$ python3 -q
>>> import numpy as np
>>> from numpy import linalg as LA
>>> np.set_printoptions(suppress=True, linewidth=160)
>>> tidy = lambda a: np.round(a, 2) + 0
>>> arr = np.array([[1, 0, 1, 2, 2], [2, 1, 1, 0, 2], [0, 0, 2, 2, 2]])
>>> arr[1] = arr[2]
>>> arr
array([[1, 0, 1, 2, 2],
       [0, 0, 2, 2, 2],
       [0, 0, 2, 2, 2]])
>>> rank = LA.matrix_rank(arr)
>>> rank
np.int64(2)
>>> ns = LA.svd(arr)[2][rank:].T
>>> np.allclose(arr @ ns, 0)
True
>>> ns.shape
(5, 3)
>>> tidy(arr @ ns)
array([[0., 0., 0.],
       [0., 0., 0.],
       [0., 0., 0.]])
>>> r0 = np.array([-3, -1])
>>> np.polyval(r0, arr[1])
array([-1, -1, -7, -7, -7])
>>> W0 = np.abs(np.array([[1, 1, 2, 1, 2],
...     [0, 2, 2, 1, 2],
...     [1, 2, 0, 0, 0],
...     [1, 1, 0, 2, 1],
...     [0, 2, 0, 2, 1]])) + np.eye(5)
>>> W0 = W0 / W0.sum(axis=1, keepdims=True)
>>> tidy(W0)
array([[0.25, 0.12, 0.25, 0.12, 0.25],
       [0.  , 0.38, 0.25, 0.12, 0.25],
       [0.25, 0.5 , 0.25, 0.  , 0.  ],
       [0.17, 0.17, 0.  , 0.5 , 0.17],
       [0.  , 0.33, 0.  , 0.33, 0.33]])
>>> x0 = np.array([-1, -1, -2, -2, 1])
>>> tidy((W0 * x0).sum(axis=1))
array([-0.88, -0.88, -1.25, -1.17, -0.67])
>>> def softmax(z):
...     e = np.exp(z - z.max(axis=-1, keepdims=True))
...     return e / e.sum(axis=-1, keepdims=True)
... 
>>> tidy(softmax(W0[1]))
array([0.16, 0.24, 0.21, 0.18, 0.21])
>>> tidy(softmax(10 * W0[1]))
array([0.01, 0.6 , 0.17, 0.05, 0.17])
>>> att = W0 @ W0.T / np.sqrt(5)
>>> tidy(softmax(att + np.triu(np.full(att.shape, -np.inf), 1)))
array([[1.  , 0.  , 0.  , 0.  , 0.  ],
       [0.49, 0.51, 0.  , 0.  , 0.  ],
       [0.32, 0.33, 0.35, 0.  , 0.  ],
       [0.25, 0.25, 0.24, 0.27, 0.  ],
       [0.19, 0.2 , 0.19, 0.2 , 0.21]])
>>> tidy(softmax(att)[1] @ W0)
array([0.13, 0.3 , 0.15, 0.21, 0.2 ])
